% ipython --no-banner

In [1]: import numpy as np

In [2]: np.set_printoptions(precision=3, suppress=True, linewidth=120)

In [3]: tidy = lambda a: np.round(a, 3) + 0

In [4]: f = np.array([-2, 2, 2, 0, 0])

In [5]: W0 = np.array([np.roll(f, i) for i in range(5)])

In [6]: W0
Out[6]: 
array([[-2,  2,  2,  0,  0],
       [ 0, -2,  2,  2,  0],
       [ 0,  0, -2,  2,  2],
       [ 2,  0,  0, -2,  2],
       [ 2,  2,  0,  0, -2]])

In [7]: tidy(np.linalg.det(W0.T))
Out[7]: np.float64(352.0)

In [8]: tidy(np.linalg.eigvals(W0))
Out[8]: array([ 2.+0.j   , -3.+3.078j, -3.-3.078j, -3.+0.727j, -3.-0.727j])

In [9]: tidy(np.poly(W0))
Out[9]: array([   1.,   10.,   40.,   40., -160., -352.])

In [10]: feats = np.load("sample4.npy")

In [11]: feats
Out[11]: 
array([[ 8,  0,  2,  0],
       [12, 21,  0,  0],
       [ 8,  3,  0,  0],
       [16,  1,  0,  0],
       [20,  9,  0,  0],
       [20, 25,  0,  0],
       [ 0,  0, 12,  8],
       [ 0,  9,  8, 26],
       [ 6, 16,  0,  6],
       [ 2,  6,  0,  0],
       [12,  9,  0,  0],
       [ 0,  1,  0,  2],
       [ 0, 13,  0, 18],
       [ 0,  0, 36, 30],
       [14, 20,  0,  4],
       [ 2,  0, 26, 16],
       [16,  0,  0,  0],
       [ 0,  1, 18, 20],
       [20,  0, 10,  0],
       [12, 17,  0,  0],
       [ 0,  0, 18, 14],
       [ 0,  0,  4,  2],
       [ 0,  0, 34, 18],
       [ 0,  0,  2,  6]])

In [12]: M2 = np.c_[feats[:, :3] @ np.array([[2, 0, -1], [-2, -2, -1], [1, -2, -1]]), np.array([-2, -2, -1, 1, 0, 2, -1, 2, -2, -1, 1, -1, 2, 1, 0, -1, 0, 0, 0, -2, -2, 1, 1, -1])]

In [13]: M2
Out[13]: 
array([[ 18,  -4, -10,  -2],
       [-18, -42, -33,  -2],
       [ 10,  -6, -11,  -1],
       [ 30,  -2, -17,   1],
       [ 22, -18, -29,   0],
       [-10, -50, -45,   2],
       [ 12, -24, -12,  -1],
       [-10, -34, -17,   2],
       [-20, -32, -22,  -2],
       [ -8, -12,  -8,  -1],
       [  6, -18, -21,   1],
       [ -2,  -2,  -1,  -1],
       [-26, -26, -13,   2],
       [ 36, -72, -36,   1],
       [-12, -40, -34,   0],
       [ 30, -52, -28,  -1],
       [ 32,   0, -16,   0],
       [ 16, -38, -19,   0],
       [ 50, -20, -30,   0],
       [-10, -34, -29,  -2],
       [ 18, -36, -18,  -2],
       [  4,  -8,  -4,   1],
       [ 34, -68, -34,   1],
       [  2,  -4,  -2,  -1]])

In [14]: tidy(np.linalg.norm(M2 - feats @ np.linalg.lstsq(feats, M2)[0], axis=0))
Out[14]: array([0.   , 0.   , 0.   , 6.143])

In [15]: tidy(np.linalg.lstsq(feats, M2[:, 0])[0])
Out[15]: array([ 2., -2.,  1.,  0.])

In [16]: np.linalg.matrix_rank(M2)
Out[16]: np.int64(4)

In [17]: tidy(np.linalg.norm(np.linalg.qr(feats)[0].T @ M2, axis=0) ** 2 / ((M2 ** 2).sum(axis=0) + 1e-12))
Out[17]: array([1.   , 1.   , 1.   , 0.122])

In [18]: dist = np.linalg.norm(M2[:, None] - M2[None], axis=-1)

In [19]: tidy(dist[:5, :5])
Out[19]: 
array([[ 0.   , 57.175,  8.367, 14.353, 24.021],
       [57.175,  0.   , 50.646, 64.568, 46.861],
       [ 8.367, 50.646,  0.   , 21.354, 24.759],
       [14.353, 64.568, 21.354,  0.   , 21.564],
       [24.021, 46.861, 24.759, 21.564,  0.   ]])

In [20]: dist.mean(axis=1).argmax()
Out[20]: np.int64(13)

In [21]: dist = np.linalg.norm(feats[:, None] - feats[None], axis=-1)

In [22]: dist.mean(axis=1).argmax()
Out[22]: np.int64(13)

In [23]: np.linalg.matrix_rank(dist ** 2)
Out[23]: np.int64(6)

In [24]: dist.shape
Out[24]: (24, 24)

In [25]: tidy(dist[:5, :5])
Out[25]: 
array([[ 0.   , 21.471,  3.606,  8.307, 15.133],
       [21.471,  0.   , 18.439, 20.396, 14.422],
       [ 3.606, 18.439,  0.   ,  8.246, 13.416],
       [ 8.307, 20.396,  8.246,  0.   ,  8.944],
       [15.133, 14.422, 13.416,  8.944,  0.   ]])

In [26]: f = np.array([2, 3])

In [27]: np.convolve(feats[17], f)
Out[27]: array([ 0,  2, 39, 94, 60])

In [28]: m1 = np.load("data.npy")

In [29]: m1
Out[29]: 
array([[3, 4, 5, 2, 0],
       [3, 4, 1, 0, 0],
       [2, 3, 2, 0, 0],
       [0, 1, 2, 3, 0],
       [0, 0, 0, 0, 1]])

In [30]: # 2 blocks once reordered

In [31]: proj = np.triu(np.array([[0, 2, 1, 1, 1],
    ...:     [2, 1, 0, 0, 1],
    ...:     [2, 0, 1, 2, 1],
    ...:     [2, 0, 0, 1, 2],
    ...:     [0, 2, 2, 1, 2]]), 1) + np.eye(5)

In [32]: M2 = proj @ m1 @ np.linalg.inv(proj)

In [33]: np.linalg.matrix_rank(M2)
Out[33]: np.int64(5)

In [34]: blk = np.stack([W0, -3 * W0, W0[::-1]])

In [35]: tidy(np.linalg.norm(blk, axis=(1, 2)))
Out[35]: array([ 7.746, 23.238,  7.746])

In [36]: blk.shape
Out[36]: (3, 5, 5)

In [37]: np.einsum("bij,cij->bc", blk, blk)
Out[37]: 
array([[  60, -180,    4],
       [-180,  540,  -12],
       [   4,  -12,   60]])

In [38]: tidy(np.linalg.det(blk))
Out[38]: array([   352., -85536.,    352.])

In [39]: (blk @ W0.T).shape
Out[39]: (3, 5, 5)

In [40]: np.linalg.matrix_rank(blk.reshape(3, -1))
Out[40]: np.int64(2)

In [41]: O, evecs = np.linalg.qr(m1[:, :3])[0], np.linalg.qr(m1[:, 3:])[0]

In [42]: sigma = np.linalg.svd(O.T @ evecs, compute_uv=False)

In [43]: tidy(np.degrees(np.arccos(sigma.clip(0, 1))))
Out[43]: array([18.288, 90.   ])

In [44]: tidy(np.linalg.norm(O @ O.T - evecs @ evecs.T, 2))
Out[44]: np.float64(1.0)

In [45]: rng = np.random.default_rng(703357)

In [46]: idx = rng.permutation(5)

In [47]: idx
Out[47]: array([3, 0, 2, 1, 4])

In [48]: M2 = m1[idx][:, idx]

In [49]: np.allclose(M2, m1)
Out[49]: False

In [50]: np.trace(M2)
Out[50]: np.int64(13)

In [51]: f = np.array([5, 4, 5, -5, -4])

In [52]: M2 = m1 + np.outer(f, np.eye(5)[1])

In [53]: tidy(np.linalg.det(M2) / np.linalg.det(m1)), tidy(1 + np.linalg.solve(m1, f)[1])
Out[53]: (np.float64(1.25), np.float64(1.25))

In [54]: arr = np.load("mat.npy")

In [55]: arr
Out[55]: 
array([[3, 0, 0, 0, 0],
       [0, 3, 0, 0, 1],
       [0, 0, 0, 0, 0],
       [0, 0, 0, 3, 0],
       [0, 0, 0, 0, 3]])

In [56]: # triangular, det is the product of the diagonal

In [57]: rk = np.linalg.matrix_rank(arr)

In [58]: rk
Out[58]: np.int64(4)

In [59]: N = np.linalg.svd(arr)[2][rk:].T

In [60]: [int(np.linalg.matrix_rank(np.delete(arr, i, axis=0))) for i in range(5)]
Out[60]: [3, 3, 4, 3, 3]

In [61]: (arr != 0).astype(int)
Out[61]: 
array([[1, 0, 0, 0, 0],
       [0, 1, 0, 0, 1],
       [0, 0, 0, 0, 0],
       [0, 0, 0, 1, 0],
       [0, 0, 0, 0, 1]])

In [62]: tidy(np.linalg.det(arr))
Out[62]: np.float64(0.0)

In [63]: arr @ arr
Out[63]: 
array([[9, 0, 0, 0, 0],
       [0, 9, 0, 0, 6],
       [0, 0, 0, 0, 0],
       [0, 0, 0, 9, 0],
       [0, 0, 0, 0, 9]])

In [64]: J = np.load("test6.npy")

In [65]: tidy(J)
Out[65]: 
array([[1.   , 0.   , 0.   ],
       [0.333, 0.333, 0.333],
       [0.   , 0.333, 0.667]])

In [66]: W1 = np.array([[1, 2, 1, 2, 2, 0], [3, 1, 2, 1, 3, 0], [2, 1, 3, 0, 0, 0]])

In [67]: b = np.array([-1, -1, 0, 4, -3, 5])

In [68]: act = np.maximum(J @ W1 + b, 0)

In [69]: (act > 0).astype(int)
Out[69]: 
array([[0, 1, 1, 1, 0, 1],
       [1, 1, 1, 1, 0, 1],
       [1, 0, 1, 1, 0, 1]])

In [70]: np.linalg.matrix_rank(act)
Out[70]: np.int64(3)

In [71]: basis = np.array([[1, 3], [-1, -4], [5, 5], [3, -2], [1, 0], [0, -1]])

In [72]: W1 @ basis
Out[72]: 
array([[12, -4],
       [18, 13],
       [16, 17]])

In [73]: X = np.array([[0, -5, -4], [-5, 3, 0], [4, -3, 4], [4, 3, -1], [10, -11, -4]])

In [74]: X
Out[74]: 
array([[  0,  -5,  -4],
       [ -5,   3,   0],
       [  4,  -3,   4],
       [  4,   3,  -1],
       [ 10, -11,  -4]])

In [75]: M2 = X + rng.integers(-2, 3, (5, 1)) @ rng.integers(-2, 3, (1, 3))

In [76]: M2
Out[76]: 
array([[  0,  -5,  -4],
       [ -3,  -1,   0],
       [  2,   1,   4],
       [  6,  -1,  -1],
       [ 12, -15,  -4]])

In [77]: np.abs(M2 - X).sum(axis=1)
Out[77]: array([0, 6, 6, 6, 6])

In [78]: np.linalg.matrix_rank(M2 - X, tol=1e-8)
Out[78]: np.int64(1)

In [79]: tidy(np.linalg.svd(M2 - X, compute_uv=False))
Out[79]: array([8.944, 0.   , 0.   ])

In [80]: M2 - X
Out[80]: 
array([[ 0,  0,  0],
       [ 2, -4,  0],
       [-2,  4,  0],
       [ 2, -4,  0],
       [ 2, -4,  0]])
